$ ipython --no-banner

In [1]: import numpy as np

In [2]: from numpy import linalg as LA

In [3]: np.set_printoptions(suppress=True, linewidth=140)

In [4]: rd = lambda a: np.round(a, 3) + 0

In [5]: M = np.load("layer9.npy")

In [6]: M
Out[6]: 
array([[1. , 0.5],
       [0.5, 1. ]])

In [7]: x0 = np.ones(2)

In [8]: for _ in range(7):
   ...:     x0 = M @ x0
   ...:     x0 /= LA.norm(x0)
   ...:     print(round(x0 @ M @ x0, 3))
   ...: 
1.5
1.5
1.5
1.5
1.5
1.5
1.5

In [9]: rd(x0)
Out[9]: array([0.707, 0.707])

In [10]: rd(LA.eigvalsh(M)[-1])
Out[10]: np.float64(1.5)

In [11]: x0 = np.array([2, 3])

In [12]: y = M @ x0

In [13]: beta, lr = np.zeros(2), 1 / LA.norm(M, 2) ** 2

In [14]: for i in range(12):
    ...:     beta -= lr * M.T @ (M @ beta - y)
    ...:     if i % 2 == 0: print(i, round(LA.norm(M @ beta - y), 3))
    ...: 
0 0.314
2 0.248
4 0.196
6 0.155
8 0.122
10 0.097

In [15]: rd(LA.cond(M))
Out[15]: np.float64(3.0)

In [16]: Lm = LA.cholesky(M)

In [17]: LA.eigvalsh(M).min() > 0
Out[17]: np.True_

In [18]: rd(Lm)
Out[18]: 
array([[1.   , 0.   ],
       [0.5  , 0.866]])

In [19]: rd(np.prod(np.diag(Lm)) ** 2), rd(LA.det(M))
Out[19]: (np.float64(0.75), np.float64(0.75))

In [20]: M / np.sqrt(np.outer(np.diag(M), np.diag(M)))
Out[20]: 
array([[1. , 0.5],
       [0.5, 1. ]])

In [21]: rd(LA.eigvals(M))
Out[21]: array([1.5, 0.5])

In [22]: rd(LA.det(M[::-1]))
Out[22]: np.float64(-0.75)

In [23]: rd(LA.det(M.T))
Out[23]: np.float64(0.75)

In [24]: np.einsum("ij,ji->", M, M)
Out[24]: np.float64(2.5)

In [25]: rd(np.poly(M))
Out[25]: array([ 1.  , -2.  ,  0.75])
